$ python3 -q
>>> import numpy as np
>>> from numpy import linalg as LA
>>> np.set_printoptions(precision=1, suppress=True, linewidth=100, sign=" ")
>>> J = np.loadtxt("m.csv", delimiter=",")
>>> print(J)
[[-0.9  0.2 -0.1 -0.2  0.2]
 [ 0.2 -0.3 -0.2 -0.7  0.6]
 [-0.1 -0.2 -1.   0.2 -0.2]
 [-0.2 -0.7  0.2 -0.3 -0.6]
 [ 0.2  0.6 -0.2 -0.6 -0.4]]
>>> evals, evecs = LA.eigh(J)
>>> print(evecs @ np.diag(evals) @ evecs.T)
[[-0.9  0.2 -0.1 -0.2  0.2]
 [ 0.2 -0.3 -0.2 -0.7  0.6]
 [-0.1 -0.2 -1.   0.2 -0.2]
 [-0.2 -0.7  0.2 -0.3 -0.6]
 [ 0.2  0.6 -0.2 -0.6 -0.4]]
>>> print(np.round(evecs.T @ J @ evecs, 1) + 0)
[[-1.  0.  0.  0.  0.]
 [ 0. -1.  0.  0.  0.]
 [ 0.  0. -1.  0.  0.]
 [ 0.  0.  0. -1.  0.]
 [ 0.  0.  0.  0.  1.]]
>>> print(np.abs(evecs[:, -1]).round(6).argmax())
1
>>> print(LA.eigvalsh(J + -3 * np.eye(5)))
[-4. -4. -4. -4. -2.]
>>> print((evals > 1e-8).sum(), (evals < -1e-8).sum())
1 4
>>> A = np.loadtxt("case1.csv", delimiter=",")
>>> print(A)
[[ 2.  1.  0.  0.]
 [ 3.  1.  0.  0.]
 [ 0.  0.  8.  2.]
 [ 0.  0. -2.  8.]]
>>> print(LA.matrix_power(A, 4))
[[   76.    33.     0.     0.]
 [   99.    43.     0.     0.]
 [    0.     0.  2576.  3840.]
 [    0.     0. -3840.  2576.]]
>>> A.inv()
Traceback (most recent call last):
  File "<python-input-14>", line 1, in <module>
    A.inv()
    ^^^^^
AttributeError: 'numpy.ndarray' object has no attribute 'inv'
>>> print((A + A.T) / 2)
[[ 2.  2.  0.  0.]
 [ 2.  1.  0.  0.]
 [ 0.  0.  8.  0.]
 [ 0.  0.  0.  8.]]
>>> print(np.round(LA.det(A), 1))
-68.0
>>> print(np.allclose(A @ A.T, A.T @ A))
False
